% ipython --no-banner

In [1]: import numpy as np

In [2]: import numpy.linalg as la

In [3]: np.set_printoptions(precision=3, suppress=True, linewidth=120, legacy="1.25")

In [4]: rd = lambda a: np.round(a, 3) + 0

In [5]: J = np.load("mat.npy")

In [6]: J
Out[6]: 
array([[-2,  0,  0,  0,  0,  0],
       [ 0,  5,  0,  0,  0,  0],
       [ 0,  0, -5,  0,  0,  0],
       [ 0,  0,  0,  1,  0,  0],
       [ 0,  0,  0,  0, -4,  0],
       [ 0,  0,  0,  0,  0, -3]])

In [7]: # triangular: eigenvalues sit on the diagonal

In [8]: [round(float(la.det(J[:i, :i])), 2) + 0 for i in range(1, 7)]
Out[8]: [-2.0, -10.0, 50.0, 50.0, -200.0, 600.0]

In [9]: r0 = np.array([1, 2, 1, 1, 2, 2])

In [10]: other = J + np.outer(r0, np.eye(6)[5])

In [11]: other
Out[11]: 
array([[-2.,  0.,  0.,  0.,  0.,  1.],
       [ 0.,  5.,  0.,  0.,  0.,  2.],
       [ 0.,  0., -5.,  0.,  0.,  1.],
       [ 0.,  0.,  0.,  1.,  0.,  1.],
       [ 0.,  0.,  0.,  0., -4.,  2.],
       [ 0.,  0.,  0.,  0.,  0., -1.]])

In [12]: la.matrix_rank(other - J)
Out[12]: 1

In [13]: left, s, Vh = la.svd(other, full_matrices=False)

In [14]: print(rd(s))
[5.706 5.    4.303 2.208 1.317 0.56 ]

In [15]: rd(s / s[0])
Out[15]: array([1.   , 0.876, 0.754, 0.387, 0.231, 0.098])

In [16]: (s > 1e-8).sum()
Out[16]: 6

In [17]: rd(np.sqrt((s ** 2).sum())), rd(la.norm(other))
Out[17]: (9.11, 9.11)

In [18]: rd(np.abs(Vh[0]))
Out[18]: array([0.038, 0.714, 0.357, 0.017, 0.261, 0.54 ])

In [19]: rd(Vh @ Vh.T)
Out[19]: 
array([[1., 0., 0., 0., 0., 0.],
       [0., 1., 0., 0., 0., 0.],
       [0., 0., 1., 0., 0., 0.],
       [0., 0., 0., 1., 0., 0.],
       [0., 0., 0., 0., 1., 0.],
       [0., 0., 0., 0., 0., 1.]])

In [20]: np.abs(left[:, 0]).round(6).argmax()
Out[20]: 1

In [21]: print(rd(np.cumsum(s ** 2) / np.sum(s ** 2)))
[0.392 0.694 0.917 0.975 0.996 1.   ]

In [22]: print(rd(left.T @ other @ Vh.T))
[[5.706 0.    0.    0.    0.    0.   ]
 [0.    5.    0.    0.    0.    0.   ]
 [0.    0.    4.303 0.    0.    0.   ]
 [0.    0.    0.    2.208 0.    0.   ]
 [0.    0.    0.    0.    1.317 0.   ]
 [0.    0.    0.    0.    0.    0.56 ]]

In [23]: W0 = np.load("x.npy")

In [24]: print(W0)
[[-0.762  1.726  2.555 -1.519  1.976]
 [-2.123  0.272 -0.762 -1.668 -2.796]
 [-0.558 -2.228  1.995  1.986 -1.917]
 [-3.058 -0.911  0.114  1.276  0.434]
 [-0.283  0.982 -2.163  1.937  0.296]
 [ 0.129 -3.167 -0.234 -1.574  1.615]]

In [25]: proj = W0 @ la.solve(W0.T @ W0, W0.T)

In [26]: print(rd(np.trace(proj)))
5.0

In [27]: la.matrix_rank(np.eye(6) - proj)
Out[27]: 1

In [28]: left, s, Vh = la.svd(W0, full_matrices=False)

In [29]: rd(Vh @ Vh.T)
Out[29]: 
array([[1., 0., 0., 0., 0.],
       [0., 1., 0., 0., 0.],
       [0., 0., 1., 0., 0.],
       [0., 0., 0., 1., 0.],
       [0., 0., 0., 0., 1.]])

In [30]: rd(np.cumsum(s ** 2) / np.sum(s ** 2))
Out[30]: array([0.292, 0.528, 0.719, 0.874, 1.   ])

In [31]: rd(left.T @ W0 @ Vh.T)
Out[31]: 
array([[5.   , 0.   , 0.   , 0.   , 0.   ],
       [0.   , 4.5  , 0.   , 0.   , 0.   ],
       [0.   , 0.   , 4.05 , 0.   , 0.   ],
       [0.   , 0.   , 0.   , 3.645, 0.   ],
       [0.   , 0.   , 0.   , 0.   , 3.28 ]])

In [32]: rd(s / s[0])
Out[32]: array([1.   , 0.9  , 0.81 , 0.729, 0.656])

In [33]: print(left.shape, s.shape, Vh.shape)
(6, 5) (5,) (5, 5)

In [34]: rd(s)
Out[34]: array([5.   , 4.5  , 4.05 , 3.645, 3.28 ])

In [35]: np.allclose(left * s @ Vh, W0)
Out[35]: True

In [36]: O, _ = la.qr(np.array([[-2.6, 0.3, 0.1, 0.2, -1.2, 1.3],
    ...:     [-0.7, 0.4, 0.5, 1.1, 0.8, -0.7],
    ...:     [-0.3, 0.5, -0.3, 0.2, -0.6, -1.0],
    ...:     [-2.6, 1.2, 0.1, 1.4, 0.3, -0.1],
    ...:     [1.0, 1.6, 0.5, -0.7, -0.2, 0.6],
    ...:     [1.3, 0.6, -1.8, -0.1, -0.8, 0.2],
    ...:     [-0.7, 0.2, 0.2, 1.5, -0.3, -0.5],
    ...:     [0.1, -0.9, -1.4, 0.4, -0.5, -0.1]]))

In [37]: mat = O @ O.T

In [38]: rd(mat)
Out[38]: 
array([[ 0.886, -0.261, -0.022,  0.139,  0.024, -0.075,  0.078,  0.029],
       [-0.261,  0.366, -0.067,  0.318, -0.042, -0.094,  0.205, -0.073],
       [-0.022, -0.067,  0.989,  0.027, -0.037,  0.018,  0.026, -0.054],
       [ 0.139,  0.318,  0.027,  0.831, -0.027,  0.089, -0.096, -0.033],
       [ 0.024, -0.042, -0.037, -0.027,  0.742,  0.217,  0.051, -0.371],
       [-0.075, -0.094,  0.018,  0.089,  0.217,  0.792, -0.002,  0.309],
       [ 0.078,  0.205,  0.026, -0.096,  0.051, -0.002,  0.928,  0.077],
       [ 0.029, -0.073, -0.054, -0.033, -0.371,  0.309,  0.077,  0.467]])

In [39]: # symmetric

In [40]: left, s, Vh = la.svd(mat)

In [41]: evecs = Vh[:(s > 1e-8).sum()]

In [42]: rng = np.random.default_rng(940)

In [43]: x0 = mat[5] + -3 * mat[1] + rng.integers(2) * np.eye(8)[3]

In [44]: print(rd(x0))
[ 0.709 -1.192  0.218  0.134  0.342  1.074 -0.618  0.527]

In [45]: print(rd(np.diag(evecs.T @ evecs)))
[0.886 0.366 0.989 0.831 0.742 0.792 0.928 0.467]

In [46]: rd(evecs.T @ evecs)
Out[46]: 
array([[ 0.886, -0.261, -0.022,  0.139,  0.024, -0.075,  0.078,  0.029],
       [-0.261,  0.366, -0.067,  0.318, -0.042, -0.094,  0.205, -0.073],
       [-0.022, -0.067,  0.989,  0.027, -0.037,  0.018,  0.026, -0.054],
       [ 0.139,  0.318,  0.027,  0.831, -0.027,  0.089, -0.096, -0.033],
       [ 0.024, -0.042, -0.037, -0.027,  0.742,  0.217,  0.051, -0.371],
       [-0.075, -0.094,  0.018,  0.089,  0.217,  0.792, -0.002,  0.309],
       [ 0.078,  0.205,  0.026, -0.096,  0.051, -0.002,  0.928,  0.077],
       [ 0.029, -0.073, -0.054, -0.033, -0.371,  0.309,  0.077,  0.467]])

In [47]: x0 = np.array([5, -3, -4, 4, -4, -5, -3, -1])

In [48]: rd((x0 - mat @ x0) @ (mat @ x0))
Out[48]: 0.0

In [49]: rd(la.eigvalsh(2 * mat - np.eye(8)))
Out[49]: array([-1., -1.,  1.,  1.,  1.,  1.,  1.,  1.])

In [50]: rd(mat @ mat @ x0)
Out[50]: array([ 5.87 , -0.768, -3.727,  2.937, -3.549, -4.934, -3.766, -0.309])

In [51]: other = mat + rng.integers(-2, 3, (8, 6)) @ rng.integers(-2, 3, (6, 8))

In [52]: rd(other)
Out[52]: 
array([[ -2.114,  -1.261,  -1.022,  -1.861,   0.024,   5.925,   4.078,   0.029],
       [  0.739,   0.366, -10.067,   4.318,   5.958,   2.906,  -0.795,   0.927],
       [ -0.022,  -0.067,  13.989,   3.027,  -6.037,  -2.982,  -0.974,  -2.054],
       [ -0.861,   3.318,  11.027,   0.831,  -3.027,   1.089,   3.904,  -5.033],
       [  0.024,   5.958,   3.963,   0.973,  -6.258,  -6.783,   6.051,   2.629],
       [  2.925,  -4.094,   2.018,  -0.911,   3.217,  -1.208,  -9.002,  -3.691],
       [  3.078,  -2.795,  -7.974,   4.904,   2.051,  -3.002,  -6.072,   2.077],
       [ -3.971,  -3.073,  -9.054,  -5.033,   3.629,   7.309,   3.077,   7.467]])

In [53]: la.matrix_rank(other - mat, tol=1e-8)
Out[53]: 6

In [54]: other - mat
Out[54]: 
array([[ -3.,  -1.,  -1.,  -2.,   0.,   6.,   4.,   0.],
       [  1.,   0., -10.,   4.,   6.,   3.,  -1.,   1.],
       [  0.,   0.,  13.,   3.,  -6.,  -3.,  -1.,  -2.],
       [ -1.,   3.,  11.,   0.,  -3.,   1.,   4.,  -5.],
       [  0.,   6.,   4.,   1.,  -7.,  -7.,   6.,   3.],
       [  3.,  -4.,   2.,  -1.,   3.,  -2.,  -9.,  -4.],
       [  3.,  -3.,  -8.,   5.,   2.,  -3.,  -7.,   2.],
       [ -4.,  -3.,  -9.,  -5.,   4.,   7.,   3.,   7.]])

In [55]: np.abs(other - mat).sum(axis=1)
Out[55]: array([17., 26., 28., 28., 34., 28., 33., 42.])

In [56]: rd(la.svd(other - mat, compute_uv=False))
Out[56]: array([28.335, 18.417, 13.182,  7.457,  5.295,  2.124,  0.   ,  0.   ])
